% python3 -q
>>> import numpy as np
>>> import numpy.linalg as la
>>> np.set_printoptions(suppress=True, linewidth=160)
>>> def rd(a):
...     return np.round(a, 3) + 0
... 
>>> A = np.load("arr.npy")
>>> print(A)
[[-22  23  47 -31]
 [-49 -48  29 -27]
 [ 24  -9 -39  27]
 [  7 -10 -17  11]
 [-22 -36   2  -6]]
>>> # rows and columns are dependent
>>> rank = la.matrix_rank(A)
>>> print(rank)
2
>>> null = la.svd(A)[2][rank:].T
>>> print(la.matrix_rank(A.T @ A), la.matrix_rank(A @ A.T))
2 2
>>> print(rd(null @ null.T))
[[ 0.61  -0.317  0.281 -0.243]
 [-0.317  0.175 -0.205  0.044]
 [ 0.281 -0.205  0.468  0.358]
 [-0.243  0.044  0.358  0.747]]
>>> print([int(la.matrix_rank(A[:i])) for i in range(1, len(A) + 1)])
[1, 2, 2, 2, 2]
>>> print([int(la.matrix_rank(np.delete(A, i, axis=0))) for i in range(5)])
[2, 2, 2, 2, 2]
>>> print(null.shape)
(4, 2)
>>> print(rd(A @ null))
[[0. 0.]
 [0. 0.]
 [0. 0.]
 [0. 0.]
 [0. 0.]]
>>> print(np.allclose(A @ null, 0))
True
>>> print([int(la.matrix_rank(A[:, :j + 1])) for j in range(4)])
[1, 2, 2, 2]
>>> Y = np.array([[1, 2, -2], [-2, 2, 2]])
>>> C = np.kron(Y, A)
>>> print(la.matrix_rank(C))
4
>>> def softmax(z):
...     e = np.exp(z - z.max(axis=-1, keepdims=True))
...     return e / e.sum(axis=-1, keepdims=True)
... 
>>> print(rd(softmax(A).sum(axis=1)))
[1. 1. 1. 1. 1.]
>>> print(rd(softmax(A[1])))
[0. 0. 1. 0.]
>>> print(rd(softmax(10 * A[1])))
[0. 0. 1. 0.]
>>> att = A @ A.T / np.sqrt(4)
>>> print(softmax(att).round(6).argmax(axis=1))
[0 1 2 2 1]
>>> U, sigma, VT = la.svd(A)
>>> vecs = VT[:(sigma > 1e-8).sum()]
>>> rng = np.random.default_rng(374)
>>> x = A[1] + 4 * A[0] + rng.integers(2) * np.eye(4)[1]
>>> print(x)
[-137.   45.  217. -151.]
>>> print(rd(np.diag(vecs.T @ vecs)))
[0.39  0.825 0.532 0.253]
>>> print(la.matrix_rank(np.vstack([A, x])))
3
>>> Y = A + rng.integers(-2, 3, (5, 2)) @ rng.integers(-2, 3, (2, 4))
>>> print(Y)
[[-28  23  45 -33]
 [-49 -48  29 -27]
 [ 18 -12 -37  29]
 [  7 -16  -9  19]
 [-26 -40   6  -2]]
>>> print(Y - A)
[[-6  0 -2 -2]
 [ 0  0  0  0]
 [-6 -3  2  2]
 [ 0 -6  8  8]
 [-4 -4  4  4]]
>>> print(np.abs(Y - A).sum(axis=1))
[10  0 13 22 16]
>>> q, _ = la.qr(np.array([[0.5, -1.9, 1.5, -0.1, 0.4],
...     [-0.7, 0.2, 0.6, 0.4, -0.7],
...     [-0.3, 1.3, 1.5, -1.3, 0.0],
...     [-0.5, -1.5, 0.7, 1.2, 1.5],
...     [1.0, 0.9, -0.9, 0.9, 0.0]]))
>>> E = q[:, :4]
>>> print(rd(E))
[[-0.347 -0.67  -0.587  0.073]
 [ 0.485  0.089 -0.102 -0.485]
 [ 0.208  0.457 -0.803 -0.013]
 [ 0.347 -0.504  0.033 -0.566]
 [-0.693  0.283 -0.003 -0.663]]
>>> hat = E @ la.solve(E.T @ E, E.T)
>>> print(rd(hat @ E[:, 2]))
[-0.587 -0.102 -0.803  0.033 -0.003]
>>> print(rd(la.eigvalsh(hat)))
[0. 1. 1. 1. 1.]
>>> print(np.allclose(hat @ hat, hat))
True
>>> print(rd(np.diag(hat)))
[0.919 0.489 0.897 0.695 1.   ]
>>> print(la.matrix_rank(np.eye(5) - hat))
1
>>> Y = np.c_[E[:, :2] @ np.array([[4, 0], [4, 5]]), np.array([0, -2, 2, 1, 0])]
>>> print(rd(Y))
[[-4.068 -3.351  0.   ]
 [ 2.297  0.444 -2.   ]
 [ 2.662  2.287  2.   ]
 [-0.629 -2.519  1.   ]
 [-1.643  1.413  0.   ]]
>>> print(la.matrix_rank(Y))
3
>>> print(la.matrix_rank(np.c_[E, Y]))
5
>>> print(rd(la.norm(la.qr(E)[0].T @ Y, axis=0) ** 2 / ((Y ** 2).sum(axis=0) + 1e-12)))
[1.    1.    0.235]
>>> x = np.array([3, 3, 3, 2])
>>> y = E @ x
>>> print(rd(la.solve(E.T @ E, E.T @ y)))
[3. 3. 3. 2.]
>>> y = y + 0.3 * rng.normal(size=5)
>>> print(rd(y))
[-5.127  0.506 -0.441 -1.013 -2.361]
>>> c, *_ = la.lstsq(E, y)
>>> print(rd(E.T @ (y - E @ c)))
[0. 0. 0. 0.]
>>> F = np.loadtxt("data.csv", delimiter=",")
>>> print(F)
[[-0.993 -3.039 -1.015]
 [-1.012 -2.987 -0.983]
 [-1.025 -3.022 -1.017]
 [-0.974 -3.028 -0.985]
 [-0.989 -3.017 -0.99 ]
 [-0.994 -3.007 -0.968]
 [-1.004 -3.024 -1.009]
 [-1.    -3.039 -0.954]
 [-2.993 -1.012  3.017]
 [-2.979 -1.01   3.021]
 [-3.003 -1.001  3.001]
 [-3.05  -0.998  2.999]
 [-3.015 -0.969  3.012]
 [-2.982 -1.036  2.999]
 [-2.991 -0.999  3.   ]
 [-3.017 -0.98   2.982]]
>>> z = F[:, 1] > np.median(F[:, 1])
>>> r0 = F[z].mean(axis=0) - F[~z].mean(axis=0)
>>> print(rd(r0))
[-2.005  2.02   3.994]
>>> print((((F - F.mean(axis=0)) @ r0 > 0) == z).mean())
1.0
>>> arr = np.load("w.npy")
>>> print(rd(arr))
[[ 4.383  0.085  6.447  6.262]
 [-4.742  2.727 -5.517 -6.296]
 [ 3.383  3.583  6.798  5.432]
 [-4.615  1.34  -6.048 -6.35 ]
 [ 4.528 -0.73   6.237  6.33 ]
 [ 4.546 -0.851  6.202  6.336]
 [ 4.316 -7.06   2.65   4.95 ]
 [ 4.059 -7.736  1.925  4.469]
 [ 1.003 -9.357 -3.378 -0.162]
 [-2.213 -6.073 -6.378 -4.189]
 [ 4.203 -7.387  2.316  4.734]
 [ 4.375 -6.864  2.838  5.068]
 [ 4.532 -0.757  6.229  6.331]
 [-4.723  4.858 -4.384 -5.905]
 [ 4.574 -6.008  3.572  5.498]
 [-1.756  9.516  2.361 -0.884]
 [ 1.093  7.705  5.586  2.87 ]
 [-0.09  -8.71  -4.641 -1.611]
 [-3.372  8.807 -0.366 -3.307]
 [ 3.505 -8.653  0.641  3.524]
 [-4.483  0.459 -6.312 -6.313]
 [-4.604  1.26  -6.075 -6.349]
 [ 2.556  5.445  6.553  4.57 ]
 [ 3.763 -8.293  1.204  3.953]
 [-4.739  2.675 -5.539 -6.301]
 [ 3.363  3.635  6.795  5.413]]
>>> # rows and columns are dependent
>>> W1 = np.array([[2, 1, 1, 3], [0, 1, 0, 3], [2, 2, 3, 1], [3, 1, 1, 3]])
>>> c = np.array([2, 3, 2, 0])
>>> act = np.maximum(arr @ W1 + c, 0)
>>> print((act > 0).astype(int))
[[1 1 1 1]
 [0 0 0 0]
 [1 1 1 1]
 [0 0 0 0]
 [1 1 1 1]
 [1 1 1 1]
 [1 1 1 1]
 [1 1 1 1]
 [0 0 0 0]
 [0 0 0 0]
 [1 1 1 1]
 [1 1 1 1]
 [1 1 1 1]
 [0 0 0 0]
 [1 1 1 1]
 [1 1 1 1]
 [1 1 1 1]
 [0 0 0 0]
 [0 1 0 1]
 [1 1 1 0]
 [0 0 0 0]
 [0 0 0 0]
 [1 1 1 1]
 [1 1 1 0]
 [0 0 0 0]
 [1 1 1 1]]
>>> print(la.matrix_rank(act))
4
>>> C = np.array([[3, 3, 0], [2, -2, 2], [-1, -3, -1], [1, -1, 1]])
>>> print(W1 @ C)
[[10 -2  4]
 [ 5 -5  5]
 [ 8 -8  2]
 [13  1  4]]
>>> C2 = np.cov(F, rowvar=False)
>>> print(rd(np.median(F, axis=0)))
[-2.002 -2.011  1.014]
>>> print(rd(np.corrcoef(F[:, 0], F[:, 2])[0, 1]))
-1.0
>>> print(rd(np.polyfit(F[:, 0], F[:, 2], 1)))
[-1.991 -2.978]
>>> print(np.argsort(-F.std(axis=0).round(6), kind="stable"))
[2 1 0]
>>> print(C2.shape)
(3, 3)
>>> print(np.argwhere(np.triu(np.abs(np.corrcoef(F.T)) > 0.8, 1)))
[[0 1]
 [0 2]
 [1 2]]
>>> print(rd(la.eigvalsh(C2)[::-1]))
[6.414 0.001 0.   ]
>>> print(rd(C2))
[[ 1.072 -1.08  -2.135]
 [-1.08   1.088  2.151]
 [-2.135  2.151  4.254]]
>>> print(rd(F.std(axis=0)))
[1.003 1.01  1.997]
>>> print(np.abs(np.diag(la.qr(arr)[1])) > 1e-9)
[ True  True False False]
>>> print(la.lstsq(arr[:-1].T, arr[-1])[2])
2
>>> print(rd(arr @ la.pinv(arr) @ arr))
[[ 4.383  0.085  6.447  6.262]
 [-4.742  2.727 -5.517 -6.296]
 [ 3.383  3.583  6.798  5.432]
 [-4.615  1.34  -6.048 -6.35 ]
 [ 4.528 -0.73   6.237  6.33 ]
 [ 4.546 -0.851  6.202  6.336]
 [ 4.316 -7.06   2.65   4.95 ]
 [ 4.059 -7.736  1.925  4.469]
 [ 1.003 -9.357 -3.378 -0.162]
 [-2.213 -6.073 -6.378 -4.189]
 [ 4.203 -7.387  2.316  4.734]
 [ 4.375 -6.864  2.838  5.068]
 [ 4.532 -0.757  6.229  6.331]
 [-4.723  4.858 -4.384 -5.905]
 [ 4.574 -6.008  3.572  5.498]
 [-1.756  9.516  2.361 -0.884]
 [ 1.093  7.705  5.586  2.87 ]
 [-0.09  -8.71  -4.641 -1.611]
 [-3.372  8.807 -0.366 -3.307]
 [ 3.505 -8.653  0.641  3.524]
 [-4.483  0.459 -6.312 -6.313]
 [-4.604  1.26  -6.075 -6.349]
 [ 2.556  5.445  6.553  4.57 ]
 [ 3.763 -8.293  1.204  3.953]
 [-4.739  2.675 -5.539 -6.301]
 [ 3.363  3.635  6.795  5.413]]
>>> Y = np.array([[2, 1], [3, -2]])
>>> Y[-1] = Y[0]
>>> M = Y + 0.3 * np.eye(2)
>>> print(M)
[[2.3 1. ]
 [2.  1.3]]
>>> print(M.reshape(-1, 2))
[[2.3 1. ]
 [2.  1.3]]
>>> M.reshape(2, 3)
Traceback (most recent call last):
  File "<python-input-93>", line 1, in <module>
    M.reshape(2, 3)
    ~~~~~~~~~^^^^^^
ValueError: cannot reshape array of size 4 into shape (2,3)
>>> blk = M.reshape(2, 2, -1)
>>> print(np.swapaxes(blk, 1, 2)[1])
[[2.  1.3]]
>>> print(rd(np.einsum("ihd,ihd->ih", blk, blk)))
[[5.29 1.  ]
 [4.   1.69]]
